$ python -q
>>> import numpy as np
>>> np.set_printoptions(precision=3, suppress=True, linewidth=160)
>>> q, _ = np.linalg.qr(np.array([[0.8, -1.0, 0.1, 1.1, 0.3],
...     [-0.7, 1.1, 1.5, 0.6, -0.3],
...     [0.5, -0.3, -0.4, -0.6, -1.1],
...     [-0.4, -0.2, 0.5, -0.7, -0.7],
...     [-0.5, -1.2, 0.4, -1.9, -0.9]]))
>>> evecs, _ = np.linalg.qr(np.array([[-0.7, -0.2, 0.4, 0.2],
...     [-0.7, 0.6, -0.8, 1.5],
...     [0.1, 0.5, -0.9, 0.6],
...     [-0.2, 0.2, 1.6, -0.1]]))
>>> sv = 5 * 0.2 ** np.arange(4)
>>> A = q[:, :4] * sv @ evecs[:4]
>>> print(A)
[[ 1.867 -1.711  0.148 -1.617]
 [-1.521  1.388 -0.139  1.66 ]
 [ 1.293 -0.911  0.103 -0.99 ]
 [-1.195  0.582 -0.175  0.706]
 [-1.864  0.464 -0.332  0.626]]
>>> M2 = np.array([[-2, 2], [2, -2]])
>>> W2 = np.kron(M2, A)
>>> print(np.linalg.matrix_rank(W2))
4
>>> print(np.round(np.linalg.norm(W2, 2), 3), round(float(np.linalg.norm(M2, 2) * np.linalg.norm(A, 2)), 3))
20.0 20.0
>>> hat = A @ np.linalg.solve(A.T @ A, A.T)
>>> print(np.diag(hat))
[0.998 0.958 1.    0.183 0.861]
>>> print(hat.round(3) + 0)
[[ 0.998  0.009  0.    -0.037  0.015]
 [ 0.009  0.958 -0.001  0.186 -0.077]
 [ 0.    -0.001  1.     0.004 -0.001]
 [-0.037  0.186  0.004  0.183  0.337]
 [ 0.015 -0.077 -0.001  0.337  0.861]]
>>> vec = np.array([0, 1, 0, 1])
>>> target = A @ vec
>>> print(np.round(np.linalg.solve(A.T @ A, A.T @ target), 3) + 0)
[0. 1. 0. 1.]
>>> rng = np.random.default_rng(9296)
>>> target = target + 0.3 * rng.normal(size=5)
>>> print(target)
[-3.45   2.786 -2.13   1.773  0.777]
>>> b, *_ = np.linalg.lstsq(A, target)
>>> print(b.round())
[-1.  1.  5.  1.]
>>> print([round(float(np.linalg.norm(np.linalg.solve(A.T @ A + lam * np.eye(4), A.T @ target))), 2) for lam in (0, 1, 10, 100)])
[5.57, 1.12, 0.74, 0.21]
